In [1]: import numpy as np

In [2]: import numpy.linalg as la

In [3]: np.set_printoptions(precision=2, suppress=True, linewidth=100)

In [4]: K = np.array([[0.0, 0.7, -2.2, 1.7],
   ...:     [-0.6, 1.4, -0.7, 1.8],
   ...:     [-0.6, 0.2, 0.5, -0.4],
   ...:     [-1.6, 0.6, -0.9, 0.0]])

In [5]: print(K)
[[ 0.   0.7 -2.2  1.7]
 [-0.6  1.4 -0.7  1.8]
 [-0.6  0.2  0.5 -0.4]
 [-1.6  0.6 -0.9  0. ]]

In [6]: rng = np.random.default_rng(75918)

In [7]: M2 = K + rng.integers(-2, 3, (4, 3)) @ rng.integers(-2, 3, (3, 4))

In [8]: print(M2)
[[ 6.   6.7 -1.2  3.7]
 [-3.6  0.4  5.3  5.8]
 [-2.6 -1.8  7.5  5.6]
 [ 0.4  0.6  2.1  4. ]]

In [9]: print(np.round(la.svd(M2 - K, compute_uv=False), 2) + 0)
[13.06  9.27  2.16  0.  ]

In [10]: print(M2 - K)
[[ 6.  6.  1.  2.]
 [-3. -1.  6.  4.]
 [-2. -2.  7.  6.]
 [ 2.  0.  3.  4.]]

In [11]: print(np.abs(M2 - K).sum(axis=1))
[15. 14. 17.  9.]

In [12]: print(round(float(la.det(2 * M2)), 2), round(la.det(M2), 2))
4145.92 259.12

In [13]: print(round(float(la.det(M2[::-1])), 2))
259.12

In [14]: print(la.eigvals(M2))
[6.06+2.67j 6.06-2.67j 1.33+0.j   4.46+0.j  ]

In [15]: print(np.kron(np.eye(2, dtype=int), M2))
[[ 6.   6.7 -1.2  3.7  0.   0.  -0.   0. ]
 [-3.6  0.4  5.3  5.8 -0.   0.   0.   0. ]
 [-2.6 -1.8  7.5  5.6 -0.  -0.   0.   0. ]
 [ 0.4  0.6  2.1  4.   0.   0.   0.   0. ]
 [ 0.   0.  -0.   0.   6.   6.7 -1.2  3.7]
 [-0.   0.   0.   0.  -3.6  0.4  5.3  5.8]
 [-0.  -0.   0.   0.  -2.6 -1.8  7.5  5.6]
 [ 0.   0.   0.   0.   0.4  0.6  2.1  4. ]]

In [16]: print(round(float(la.eigvals(M2).sum().real), 2))
17.9

In [17]: print(np.einsum("ii->", M2))
17.9

In [18]: print(np.einsum("ij,ji->", M2, M2))
80.77
